In [1]: import numpy as np

In [2]: np.set_printoptions(precision=2, suppress=True, linewidth=140)

In [3]: K = np.load("sample0.npy")

In [4]: K
Out[4]: 
array([[51, 15,  1],
       [15, 29,  7],
       [ 1,  7,  3]])

In [5]: x = np.ones(3)

In [6]: for _ in range(3):
   ...:     x = K @ x
   ...:     x /= np.linalg.norm(x)
   ...:     print(round(x @ K @ x, 2))
   ...: 
57.77
58.72
58.87

In [7]: x
Out[7]: array([0.87, 0.48, 0.08])

In [8]: x = np.array([2, 4, 4])

In [9]: target = K @ x

In [10]: target
Out[10]: array([166, 174,  42])

In [11]: np.linalg.solve(K, target)
Out[11]: array([2., 4., 4.])

In [12]: np.linalg.solve(K, K[:, 2])
Out[12]: array([0., 0., 1.])

In [13]: np.round(np.linalg.solve(K.T, K[1]), 2) + 0
Out[13]: array([0., 1., 0.])

In [14]: ev, vecs = np.linalg.eigh(K)

In [15]: x = np.array([-5, -3, 5])

In [16]: vecs * np.maximum(ev, 0) @ vecs.T
Out[16]: 
array([[51., 15.,  1.],
       [15., 29.,  7.],
       [ 1.,  7.,  3.]])

In [17]: (np.sign(vecs[:, -1].round(6)) == np.sign(vecs[0, -1].round(6))).astype(int)
Out[17]: array([1, 1, 1])

In [18]: u = np.array([1, 1, 2, 3])

In [19]: g = np.array([2, 2, 3])

In [20]: J = u[:, None] + g[None, :]

In [21]: J
Out[21]: 
array([[3, 3, 4],
       [3, 3, 4],
       [4, 4, 5],
       [5, 5, 6]])

In [22]: Uu, sigma, VT = np.linalg.svd(J)

In [23]: np.argmax(sigma[:-1] / (sigma[1:] + 1e-6)) + 1
Out[23]: np.int64(2)

In [24]: Y = Uu[:, :2] @ np.diag(sigma[:2]) @ VT[:2]

In [25]: np.round(np.abs(J - Y).max(), 2)
Out[25]: np.float64(0.0)

In [26]: np.linalg.matrix_rank(Y)
Out[26]: np.int64(2)

In [27]: round(np.linalg.norm(J - Y, 2), 2), round(sigma[2], 2)
Out[27]: (np.float64(0.0), np.float64(0.0))

In [28]: u, g = J[3], J[0]

In [29]: u @ g
Out[29]: np.int64(54)

In [30]: u @ u
Out[30]: np.int64(86)

In [31]: pr = (u @ g) / (u @ u) * u

In [32]: print(np.linalg.matrix_rank(np.outer(u, g)))
1

In [33]: pr
Out[33]: array([3.14, 3.14, 3.77])

In [34]: np.round(np.linalg.norm(u + g) ** 2 + np.linalg.norm(u - g) ** 2, 2)
Out[34]: np.float64(240.0)

In [35]: m1 = np.loadtxt("data.csv", delimiter=",")

In [36]: m1
Out[36]: 
array([[4., 4.],
       [4., 8.]])

In [37]: ev, vecs = np.linalg.eigh(m1)

In [38]: x = np.array([3, 2])

In [39]: np.round(x @ m1 @ x / (x @ x), 2), round(ev[0], 2), round(float(ev[-1]), 2)
Out[39]: (np.float64(8.92), np.float64(1.53), 10.47)

In [40]: np.linalg.eigvalsh(m1[1:, 1:])
Out[40]: array([8.])

In [41]: vecs * np.abs(ev) @ vecs.T
Out[41]: 
array([[4., 4.],
       [4., 8.]])

In [42]: A = np.load("arr.npy")

In [43]: A
Out[43]: 
array([[0, 1, 1],
       [1, 0, 1],
       [1, 1, 0]])

In [44]: O, Rm = np.linalg.qr(A)

In [45]: np.allclose(Rm.T @ Rm, A.T @ A)
Out[45]: True

In [46]: print(np.round(O.T @ O, 2) + 0)
[[1. 0. 0.]
 [0. 1. 0.]
 [0. 0. 1.]]

In [47]: np.round(np.trace(O @ O.T), 2)
Out[47]: np.float64(3.0)

In [48]: round(abs(Rm[0, 0]), 2), round(float(np.linalg.norm(A[:, 0])), 2)
Out[48]: (np.float64(1.41), 1.41)

In [49]: np.round(O @ Rm, 2) + 0
Out[49]: 
array([[0., 1., 1.],
       [1., 0., 1.],
       [1., 1., 0.]])

In [50]: O
Out[50]: 
array([[ 0.  ,  0.82, -0.58],
       [-0.71, -0.41, -0.58],
       [-0.71,  0.41,  0.58]])

In [51]: J @ np.linalg.pinv(J) @ J
Out[51]: 
array([[3., 3., 4.],
       [3., 3., 4.],
       [4., 4., 5.],
       [5., 5., 6.]])

In [52]: np.unique(J.round(6), axis=0).shape
Out[52]: (3, 3)

In [53]: print(np.allclose(A @ A.T, A.T @ A))
True

In [54]: print(A @ (-1.0) ** np.arange(3))
[0. 2. 0.]

In [55]: A @ np.ones(3)
Out[55]: array([2., 2., 2.])

In [56]: rng = np.random.default_rng(244702)

In [57]: theta = np.sort(rng.uniform(-2, 2, 15))

In [58]: M = np.c_[theta, theta ** 2, theta ** 3] @ np.array([[2, 2, 0], [-2, -1, 2], [2, 0, 1]])

In [59]: M
Out[59]: 
array([[-9.37, -4.02,  1.17],
       [-6.21, -3.07,  1.02],
       [-4.8 , -2.58,  0.88],
       [-3.46, -2.06,  0.7 ],
       [-3.02, -1.87,  0.63],
       [-1.33, -1.01,  0.28],
       [ 0.5 ,  0.53,  0.23],
       [ 0.69,  0.7 ,  0.51],
       [ 0.78,  0.77,  0.67],
       [ 0.78,  0.77,  0.69],
       [ 0.79,  0.77,  0.7 ],
       [ 1.68,  0.99,  2.43],
       [ 2.78,  0.97,  4.3 ],
       [ 5.16,  0.76,  7.76],
       [ 8.65,  0.37, 12.16]])

In [60]: x = np.array([-3, 2, -3])

In [61]: target = M @ x

In [62]: coef, lr = np.zeros(3), 1 / np.linalg.norm(M, 2) ** 2

In [63]: for i in range(25):
    ...:     coef -= lr * M.T @ (M @ coef - target)
    ...:     if i % 5 == 0: print(i, round(np.linalg.norm(M @ coef - target), 2))
    ...: 
0 13.91
5 4.15
10 3.75
15 3.61
20 3.49

In [64]: round(np.linalg.cond(M), 2)
Out[64]: np.float64(11.91)

In [65]: x = np.array([0, 0, 1])

In [66]: np.einsum("ij,j->i", M, x)
Out[66]: array([ 1.17,  1.02,  0.88,  0.7 ,  0.63,  0.28,  0.23,  0.51,  0.67,  0.69,  0.7 ,  2.43,  4.3 ,  7.76, 12.16])

In [67]: M * x
Out[67]: 
array([[-0.  , -0.  ,  1.17],
       [-0.  , -0.  ,  1.02],
       [-0.  , -0.  ,  0.88],
       [-0.  , -0.  ,  0.7 ],
       [-0.  , -0.  ,  0.63],
       [-0.  , -0.  ,  0.28],
       [ 0.  ,  0.  ,  0.23],
       [ 0.  ,  0.  ,  0.51],
       [ 0.  ,  0.  ,  0.67],
       [ 0.  ,  0.  ,  0.69],
       [ 0.  ,  0.  ,  0.7 ],
       [ 0.  ,  0.  ,  2.43],
       [ 0.  ,  0.  ,  4.3 ],
       [ 0.  ,  0.  ,  7.76],
       [ 0.  ,  0.  , 12.16]])

In [68]: print(M @ np.eye(3)[0])
[-9.37 -6.21 -4.8  -3.46 -3.02 -1.33  0.5   0.69  0.78  0.78  0.79  1.68  2.78  5.16  8.65]

In [69]: print(np.sign((M @ x).round(6)))
[1. 1. 1. 1. 1. 1. 1. 1. 1. 1. 1. 1. 1. 1. 1.]
